$ python3 -q
>>> import numpy as np
>>> np.set_printoptions(precision=1, suppress=True, linewidth=140)
>>> K = np.load("out3.npy")
>>> K
array([[ 5., -1.,  0.,  0.,  0.,  0.,  0.,  0.,  0.,  0.],
       [-1.,  3., -1.,  0.,  0.,  0.,  0.,  0.,  0.,  0.],
       [ 0., -1.,  8., -1.,  0.,  0.,  0.,  0.,  0.,  0.],
       [ 0.,  0., -1.,  5., -1.,  0.,  0.,  0.,  0.,  0.],
       [ 0.,  0.,  0., -1.,  0., -1.,  0.,  0.,  0.,  0.],
       [ 0.,  0.,  0.,  0., -1.,  2., -1.,  0.,  0.,  0.],
       [ 0.,  0.,  0.,  0.,  0., -1.,  0., -1.,  0.,  0.],
       [ 0.,  0.,  0.,  0.,  0.,  0., -1.,  6., -1.,  0.],
       [ 0.,  0.,  0.,  0.,  0.,  0.,  0., -1.,  5., -1.],
       [ 0.,  0.,  0.,  0.,  0.,  0.,  0.,  0., -1.,  0.]])
>>> # symmetric, so the eigenvalues are real
>>> Y = np.linalg.inv(K)
>>> np.round(np.linalg.inv(Y), 1) + 0
array([[ 5., -1.,  0.,  0.,  0.,  0.,  0.,  0.,  0.,  0.],
       [-1.,  3., -1.,  0.,  0.,  0.,  0.,  0.,  0.,  0.],
       [ 0., -1.,  8., -1.,  0.,  0.,  0.,  0.,  0.,  0.],
       [ 0.,  0., -1.,  5., -1.,  0.,  0.,  0.,  0.,  0.],
       [ 0.,  0.,  0., -1.,  0., -1.,  0.,  0.,  0.,  0.],
       [ 0.,  0.,  0.,  0., -1.,  2., -1.,  0.,  0.,  0.],
       [ 0.,  0.,  0.,  0.,  0., -1.,  0., -1.,  0.,  0.],
       [ 0.,  0.,  0.,  0.,  0.,  0., -1.,  6., -1.,  0.],
       [ 0.,  0.,  0.,  0.,  0.,  0.,  0., -1.,  5., -1.],
       [ 0.,  0.,  0.,  0.,  0.,  0.,  0.,  0., -1.,  0.]])
>>> np.round(np.linalg.det(K) * np.linalg.det(Y), 1)
np.float64(1.0)
>>> np.round(np.linalg.det(K) * Y, 1) + 0
array([[ -296.,  -103.,   -13.,    -1.,     8.,     1.,    -6.,    -1.,     0.,     1.],
       [ -103.,  -515.,   -65.,    -5.,    40.,     5.,   -30.,    -5.,     0.,     5.],
       [  -13.,   -65.,  -182.,   -14.,   112.,    14.,   -84.,   -14.,     0.,    14.],
       [   -1.,    -5.,   -14.,  -107.,   856.,   107.,  -642.,  -107.,     0.,   107.],
       [    8.,    40.,   112.,   856.,  4168.,   521., -3126.,  -521.,     0.,   521.],
       [    1.,     5.,    14.,   107.,   521.,  -107.,   642.,   107.,     0.,  -107.],
       [   -6.,   -30.,   -84.,  -642., -3126.,   642.,  4410.,   735.,     0.,  -735.],
       [   -1.,    -5.,   -14.,  -107.,  -521.,   107.,   735.,  -107.,     0.,   107.],
       [    0.,     0.,     0.,     0.,     0.,     0.,     0.,     0.,     0.,  1377.],
       [    1.,     5.,    14.,   107.,   521.,  -107.,  -735.,   107.,  1377.,  6778.]])
